% ipython --no-banner

In [1]: import numpy as np

In [2]: import numpy.linalg as la

In [3]: np.set_printoptions(precision=2, suppress=True, linewidth=120, floatmode="fixed")

In [4]: def rnd(a):
   ...:     return np.round(a, 2) + 0
   ...: 

In [5]: arr = np.load("a.npy")

In [6]: arr
Out[6]: 
array([[ -8.90,  -3.62,  -5.53,   2.17,  -3.68],
       [  3.80,   2.76,  11.65,   4.22,  -0.88],
       [ 11.60,  -8.16, -19.99, -14.57, -25.99],
       [ -5.24,   0.47,   7.42,   5.42,  19.19],
       [  4.24,   2.82,   3.01,   6.78, -11.77],
       [  1.44,  14.49, -12.83,   2.68,  17.13],
       [ -2.27, -11.83, -15.03,  -7.31,   8.81],
       [ -2.99,  -9.14,  -6.11,  -0.18,   5.03],
       [-10.95,   0.17,  -5.97, -11.82,  -0.19],
       [ -3.73,   7.06,   3.36,  23.84,  -8.38],
       [  3.06,  -3.33,   7.04,   7.61,   3.83],
       [ -3.95,  -4.20,   2.75,   6.08,  -1.50],
       [ -4.16, -13.56,  -7.62, -10.33,   7.55],
       [ -3.57,  -7.15,  -9.75,   0.72,   5.82],
       [ -2.22,   1.75,   9.69,  -0.77,   3.22],
       [ 18.86,  -2.77,  -0.31,   7.33,   9.72],
       [ 11.01,   4.61,  -0.37,  -1.10,   1.76],
       [ -1.86,  -3.90,   3.46,  -0.27,   4.76],
       [  2.78,  -6.89,  -6.52,  -1.09,  -8.83],
       [ -1.69,   5.29,   0.11,  -4.23,  -8.84],
       [ -5.07,   2.55,   0.73, -21.25,  -5.15],
       [  8.22,   9.57,   3.12,  17.68,  -5.26],
       [ -2.78,  12.06,  -4.46,  -9.02,   5.92],
       [  6.13,  -9.81, -11.87, -10.24,  -6.24],
       [ -4.03,   7.92,   3.06,   1.44,  -1.76],
       [  0.23,   4.08,  14.46,  -9.28,  11.06],
       [ -4.99,   4.68,   4.08,   4.31,  -1.27],
       [  5.14,  13.97,  -7.16,  -0.59,  -6.77],
       [ -3.91,  -2.87,   8.29,  -6.30,  -6.22],
       [  0.52,   1.07,   4.08,  -7.32,  13.92],
       [ -7.86,  14.80, -16.46,   9.38,  13.39],
       [  4.52,  -2.19, -10.11,  -8.37,   9.62],
       [ -2.27,   9.02,  -2.43,   0.47,  -8.91],
       [ -0.39,  -3.32,  18.06,  -9.09,   3.41],
       [ -0.39,   0.34,  -1.62,  11.77,   3.16]])

In [7]: Xc = arr - arr.mean(axis=0)

In [8]: Uu, sigma, Vh = la.svd(Xc, full_matrices=False)

In [9]: np.abs(Vh[0]).argmax()
Out[9]: np.int64(3)

In [10]: rnd(Xc.mean(axis=0))
Out[10]: array([0.00, 0.00, 0.00, 0.00, 0.00])

In [11]: rnd(Vh[0] * np.sign(Vh[0, np.abs(Vh[0]).argmax()]))
Out[11]: array([-0.05,  0.40,  0.49,  0.67,  0.38])
